>>> import numpy as np
>>> import numpy.linalg as la
>>> np.set_printoptions(suppress=True, linewidth=120)
>>> arr = np.load("block19.npy")
>>> arr
array([[-35.75,  -4.79,   7.36],
       [-14.14,   1.53,  -8.91],
       [-28.84,  -1.37,  13.34],
       [-19.9 ,   6.51,  -4.93],
       [ 20.16,   2.83,  -1.4 ],
       [ 33.47,   6.7 ,  -9.37],
       [ -1.7 ,  -1.1 ,   1.95],
       [ -9.44,   6.72,   9.49],
       [  9.88,   0.15,   2.49],
       [  7.65,   8.48,   2.41],
       [ 11.57,  -3.02,  23.64],
       [ 34.64,   3.2 , -18.9 ],
       [ -3.86,  -1.55,   1.3 ],
       [ -3.39, -11.49,  -5.99],
       [-16.03,  -2.85,  10.96],
       [ 14.16,  -1.03,   5.92],
       [  9.89,  -1.38,  -7.97],
       [-20.84,  -9.3 ,  -6.84],
       [ 27.34,   2.08,  -1.57],
       [-14.56,  -0.79,   9.75],
       [-19.77,  -4.66,   3.26],
       [ -4.3 ,  -4.02,   2.84],
       [ 31.62,  -2.53, -11.25]])
>>> Y = np.c_[arr[:, :1] @ np.array([[-8]]), np.array([1, -1, -1, 1, 2, 1, 3, -2, -1, 3, 1, -3, 3, -2, -3, -3, -2, 3, -1, 0, -1, 0, 3])]
>>> Y
array([[ 286.  ,    1.  ],
       [ 113.12,   -1.  ],
       [ 230.72,   -1.  ],
       [ 159.2 ,    1.  ],
       [-161.28,    2.  ],
       [-267.76,    1.  ],
       [  13.6 ,    3.  ],
       [  75.52,   -2.  ],
       [ -79.04,   -1.  ],
       [ -61.2 ,    3.  ],
       [ -92.56,    1.  ],
       [-277.12,   -3.  ],
       [  30.88,    3.  ],
       [  27.12,   -2.  ],
       [ 128.24,   -3.  ],
       [-113.28,   -3.  ],
       [ -79.12,   -2.  ],
       [ 166.72,    3.  ],
       [-218.72,   -1.  ],
       [ 116.48,    0.  ],
       [ 158.16,   -1.  ],
       [  34.4 ,    0.  ],
       [-252.96,    3.  ]])
>>> np.round(la.norm(Y - arr @ la.lstsq(arr, Y)[0], axis=0), 2) + 0
array([0.  , 9.83])
